$ python -q
>>> import numpy as np
>>> from numpy import linalg as LA
>>> np.set_printoptions(precision=2, suppress=True, linewidth=120, floatmode="fixed")
>>> m1 = np.load("case17.npy")
>>> print(m1)
[[1.00 2.00 0.00 0.00 1.00]
 [0.00 0.00 5.00 2.00 1.00]
 [0.00 4.00 3.00 5.00 0.00]
 [0.00 0.00 3.00 3.00 5.00]
 [0.00 2.00 4.00 5.00 1.00]]
>>> out = LA.invert(m1)
Traceback (most recent call last):
  File "<python-input-5>", line 1, in <module>
    out = LA.invert(m1)
          ^^^^^^^^^
AttributeError: module 'numpy.linalg' has no attribute 'invert'
>>> out = LA.inv(m1)
>>> np.allclose(out, m1.T)
False
>>> print((np.abs(out) > 1e-9).astype(int))
[[1 1 1 1 1]
 [0 1 1 1 1]
 [0 1 1 1 1]
 [0 1 1 1 1]
 [0 0 1 1 1]]
>>> np.round(m1 @ out, 2) + 0
array([[1.00, 0.00, 0.00, 0.00, 0.00],
       [0.00, 1.00, 0.00, 0.00, 0.00],
       [0.00, 0.00, 1.00, 0.00, 0.00],
       [0.00, 0.00, 0.00, 1.00, 0.00],
       [0.00, 0.00, 0.00, 0.00, 1.00]])
>>> evals, vecs = LA.eig(m1)
>>> evals
array([ 1.00, 11.06,  1.56, -3.93, -1.69])
>>> np.sort(LA.eigvals(LA.inv(m1)))
array([-0.59, -0.25,  0.09,  0.64,  1.00])
>>> np.sort(LA.eigvals(m1 @ m1))
array([  1.00,   2.42,   2.85,  15.43, 122.31])
>>> Q, R = LA.qr(m1)
>>> print(R)
[[ 1.00  2.00  0.00  0.00  1.00]
 [ 0.00 -4.47 -4.47 -6.71 -0.45]
 [ 0.00  0.00  6.24  3.84  3.52]
 [ 0.00  0.00  0.00 -1.80 -3.04]
 [ 0.00  0.00  0.00  0.00 -2.27]]
>>> Q.shape, R.shape
((5, 5), (5, 5))
>>> abs(R[0, 0]), round(LA.norm(m1[:, 0]), 2)
(np.float64(1.0), np.float64(1.0))
>>> Q.round(2) + 0
array([[ 1.00,  0.00,  0.00,  0.00,  0.00],
       [ 0.00,  0.00,  0.80,  0.60,  0.00],
       [ 0.00, -0.89, -0.16,  0.21, -0.36],
       [ 0.00,  0.00,  0.48, -0.64, -0.60],
       [ 0.00, -0.45,  0.32, -0.43,  0.72]])
>>> np.round(Q.T @ Q, 2) + 0
array([[1.00, 0.00, 0.00, 0.00, 0.00],
       [0.00, 1.00, 0.00, 0.00, 0.00],
       [0.00, 0.00, 1.00, 0.00, 0.00],
       [0.00, 0.00, 0.00, 1.00, 0.00],
       [0.00, 0.00, 0.00, 0.00, 1.00]])
>>> np.trace(Q @ Q.T)
np.float64(5.0)
